% python3 -q
>>> import numpy as np
>>> np.set_printoptions(precision=3, suppress=True, linewidth=160, legacy="1.25")
>>> A = np.load("x.npy")
>>> A
array([[16,  0, -2, -5,  5,  1, -4, -3, -3, -2],
       [ 5,  8, -5, -5,  1,  5, -3,  1,  5,  3],
       [ 0, -1, 43,  4,  2, -3, -5, -4,  4,  3],
       [ 1,  0,  5, 48, -4,  0, -4,  0, -4, -5],
       [-4,  0,  2, -2, 45,  3, -4,  4, -5,  5],
       [-4, -5,  4,  3, -2, 39,  3,  1,  0,  0],
       [-2,  5,  5,  2,  0, -1, 21,  3, -3,  3],
       [-4,  5,  1, -1, -2,  1,  2, 45,  1, -3],
       [ 3,  4, -4, -2, -2, -2, -5, -1, 50,  0],
       [-5, -2, -4,  3,  2,  4, -1,  1, -5, 40]])
>>> A2 = A[0, 0] * A[1:] - np.outer(A[1:, 0], A[0])
>>> A2
array([[  0, 128, -70, -55,  -9,  75, -28,  31,  95,  58],
       [  0, -16, 688,  64,  32, -48, -80, -64,  64,  48],
       [  0,   0,  82, 773, -69,  -1, -60,   3, -61, -78],
       [  0,   0,  24, -52, 740,  52, -80,  52, -92,  72],
       [  0, -80,  56,  28, -12, 628,  32,   4, -12,  -8],
       [  0,  80,  76,  22,  10, -14, 328,  42, -54,  44],
       [  0,  80,   8, -36, -12,  20,  16, 708,   4, -56],
       [  0,  64, -58, -17, -47, -35, -68,  -7, 809,   6],
       [  0, -32, -74,  23,  57,  69, -36,   1, -95, 630]])
>>> np.linalg.matrix_rank(A2), np.linalg.matrix_rank(A)
(9, 10)
>>> np.flatnonzero(~A2.round(6).any(axis=1))
array([], dtype=int64)
>>> theta = np.radians(45)
>>> Rm = np.eye(10)
>>> Rm[8, 8] = Rm[6, 6] = np.cos(theta)
>>> Rm[8, 6], Rm[6, 8] = -np.sin(theta), np.sin(theta)
>>> Rm
array([[ 1.   ,  0.   ,  0.   ,  0.   ,  0.   ,  0.   ,  0.   ,  0.   ,  0.   ,  0.   ],
       [ 0.   ,  1.   ,  0.   ,  0.   ,  0.   ,  0.   ,  0.   ,  0.   ,  0.   ,  0.   ],
       [ 0.   ,  0.   ,  1.   ,  0.   ,  0.   ,  0.   ,  0.   ,  0.   ,  0.   ,  0.   ],
       [ 0.   ,  0.   ,  0.   ,  1.   ,  0.   ,  0.   ,  0.   ,  0.   ,  0.   ,  0.   ],
       [ 0.   ,  0.   ,  0.   ,  0.   ,  1.   ,  0.   ,  0.   ,  0.   ,  0.   ,  0.   ],
       [ 0.   ,  0.   ,  0.   ,  0.   ,  0.   ,  1.   ,  0.   ,  0.   ,  0.   ,  0.   ],
       [ 0.   ,  0.   ,  0.   ,  0.   ,  0.   ,  0.   ,  0.707,  0.   ,  0.707,  0.   ],
       [ 0.   ,  0.   ,  0.   ,  0.   ,  0.   ,  0.   ,  0.   ,  1.   ,  0.   ,  0.   ],
       [ 0.   ,  0.   ,  0.   ,  0.   ,  0.   ,  0.   , -0.707,  0.   ,  0.707,  0.   ],
       [ 0.   ,  0.   ,  0.   ,  0.   ,  0.   ,  0.   ,  0.   ,  0.   ,  0.   ,  1.   ]])
>>> A2 = A @ Rm.T
>>> np.allclose(np.linalg.norm(A, axis=1), np.linalg.norm(A2, axis=1))
True
>>> A2.round(3) + 0
array([[ 16.   ,   0.   ,  -2.   ,  -5.   ,   5.   ,   1.   ,  -4.95 ,  -3.   ,   0.707,  -2.   ],
       [  5.   ,   8.   ,  -5.   ,  -5.   ,   1.   ,   5.   ,   1.414,   1.   ,   5.657,   3.   ],
       [  0.   ,  -1.   ,  43.   ,   4.   ,   2.   ,  -3.   ,  -0.707,  -4.   ,   6.364,   3.   ],
       [  1.   ,   0.   ,   5.   ,  48.   ,  -4.   ,   0.   ,  -5.657,   0.   ,   0.   ,  -5.   ],
       [ -4.   ,   0.   ,   2.   ,  -2.   ,  45.   ,   3.   ,  -6.364,   4.   ,  -0.707,   5.   ],
       [ -4.   ,  -5.   ,   4.   ,   3.   ,  -2.   ,  39.   ,   2.121,   1.   ,  -2.121,   0.   ],
       [ -2.   ,   5.   ,   5.   ,   2.   ,   0.   ,  -1.   ,  12.728,   3.   , -16.971,   3.   ],
       [ -4.   ,   5.   ,   1.   ,  -1.   ,  -2.   ,   1.   ,   2.121,  45.   ,  -0.707,  -3.   ],
       [  3.   ,   4.   ,  -4.   ,  -2.   ,  -2.   ,  -2.   ,  31.82 ,  -1.   ,  38.891,   0.   ],
       [ -5.   ,  -2.   ,  -4.   ,   3.   ,   2.   ,   4.   ,  -4.243,   1.   ,  -2.828,  40.   ]])
